$ python -q
>>> import numpy as np
>>> from numpy import linalg as LA
>>> np.set_printoptions(precision=1, suppress=True, linewidth=200, floatmode="fixed")
>>> W0 = np.loadtxt("test15.csv", delimiter=",")
>>> W0
array([[ 0.7,  0.5, -0.7, -0.8,  0.4, -0.2],
       [ 0.5,  0.5, -0.7, -0.7,  0.4,  0.1],
       [-0.7, -0.7,  0.1, -0.4,  0.2, -0.4],
       [-0.8, -0.7, -0.4, -0.9,  0.5, -0.2],
       [ 0.4,  0.4,  0.2,  0.5, -0.2,  0.2],
       [-0.2,  0.1, -0.4, -0.2,  0.2,  0.9]])
>>> np.argsort(-LA.norm(W0, axis=0).round(6), kind="stable")[:3]
array([3, 0, 1])
>>> [round(float(x), 1) for x in LA.svd(W0, compute_uv=False)[:3]]
[2.0, 2.0, 1.0]
>>> LA.cond(W0) > 100
np.True_
>>> round(LA.norm(W0, 2) / LA.norm(W0), 1)
np.float64(0.7)
>>> rank = LA.matrix_rank(W0)
>>> rank
np.int64(3)
>>> null = LA.svd(W0)[2][rank:].T
>>> [int(LA.matrix_rank(W0[:i])) for i in range(1, len(W0) + 1)]
[1, 2, 3, 3, 3, 3]
>>> np.allclose(W0 @ null, 0)
True
>>> np.round(null @ null.T, 1) + 0
array([[ 0.4, -0.4,  0.1, -0.1,  0.0,  0.2],
       [-0.4,  0.6,  0.1, -0.1,  0.0, -0.1],
       [ 0.1,  0.1,  0.6, -0.4,  0.2,  0.2],
       [-0.1, -0.1, -0.4,  0.4,  0.3, -0.1],
       [ 0.0,  0.0,  0.2,  0.3,  0.8,  0.0],
       [ 0.2, -0.1,  0.2, -0.1,  0.0,  0.1]])
>>> J = np.loadtxt("w.csv", delimiter=",")
>>> J
array([[-0.9, -1.7, -0.5,  0.4, -0.4,  0.0,  1.0],
       [-2.8, -1.6,  1.5,  2.8,  0.9, -0.8, -0.1],
       [ 2.9,  3.0, -0.1, -1.5, -0.6,  0.2, -0.5],
       [-1.5, -2.0,  0.0,  0.9,  0.6,  0.1,  0.4],
       [ 1.8, -0.9, -0.6, -1.0, -1.1, -0.2,  1.1],
       [-1.5,  2.9,  2.6, -0.1, -3.1, -3.7, -0.7],
       [-0.4,  0.6,  0.7,  0.2, -0.5, -0.5, -0.1],
       [-1.1,  1.0,  1.3,  0.1, -2.7, -2.5,  0.0],
       [ 0.7, -3.8, -1.6,  1.0,  3.7,  2.9,  0.4],
       [ 2.6, -6.5, -3.9, -0.2,  2.6,  4.1,  3.1],
       [ 1.4,  1.6,  0.6, -0.6, -2.2, -1.5,  0.0],
       [-0.2, -0.4, -0.1,  0.3,  0.2,  0.1,  0.2],
       [-4.8,  4.4,  4.4,  1.3, -3.3, -4.9, -2.2],
       [-1.5,  3.9,  1.3, -0.7, -1.0, -1.5, -1.7],
       [ 0.9, -0.5, -0.5, -0.7, -1.2, -0.2,  0.8],
       [ 0.2,  0.5,  0.5,  0.1, -0.9, -0.5, -0.1],
       [-0.2, -3.6, -0.3,  1.2,  0.5,  0.1,  1.1],
       [-1.1,  2.5,  1.6,  0.0, -1.0, -1.7, -1.2],
       [-1.1,  1.9,  1.1,  0.8,  0.8, -0.2, -1.4],
       [ 1.3, -1.3, -0.7, -0.4, -0.5,  0.2,  0.9],
       [-1.3,  0.2,  0.3,  1.8,  3.3,  1.2, -1.0],
       [-0.4,  1.0,  0.6, -0.1, -1.3, -1.0,  0.0],
       [ 1.4, -1.3, -1.2, -0.8,  0.0,  1.1,  1.0],
       [-1.2, -2.5, -1.0,  0.7,  1.5,  1.0,  0.9],
       [ 0.7, -1.0, -0.5,  0.0,  0.3,  0.9,  0.5],
       [-1.7,  0.6,  1.6,  1.1, -0.6, -1.4, -0.9],
       [-1.7,  1.2,  1.0, -0.6, -1.9, -2.0, -0.2],
       [-1.4,  0.7,  1.4,  0.7,  0.0, -1.1, -1.1],
       [-1.4,  1.3,  1.6,  1.2, -0.6, -1.4, -0.6]])
>>> basis = J[[28, 15]].astype(float)
>>> for _ in range(7):
...     labels = LA.norm(J[:, None] - basis, axis=-1).argmin(axis=1)
...     basis = np.array([J[labels == j].mean(axis=0) for j in range(2)])
... 
>>> labels
array([1, 0, 0, 1, 1, 0, 0, 0, 1, 1, 0, 1, 0, 0, 1, 0, 1, 0, 0, 1, 1, 0, 1, 1, 1, 0, 0, 0, 0])
>>> basis
array([[-1.0,  1.6,  1.4,  0.3, -1.1, -1.5, -0.7],
       [ 0.3, -1.9, -0.8,  0.2,  0.7,  0.9,  0.8]])
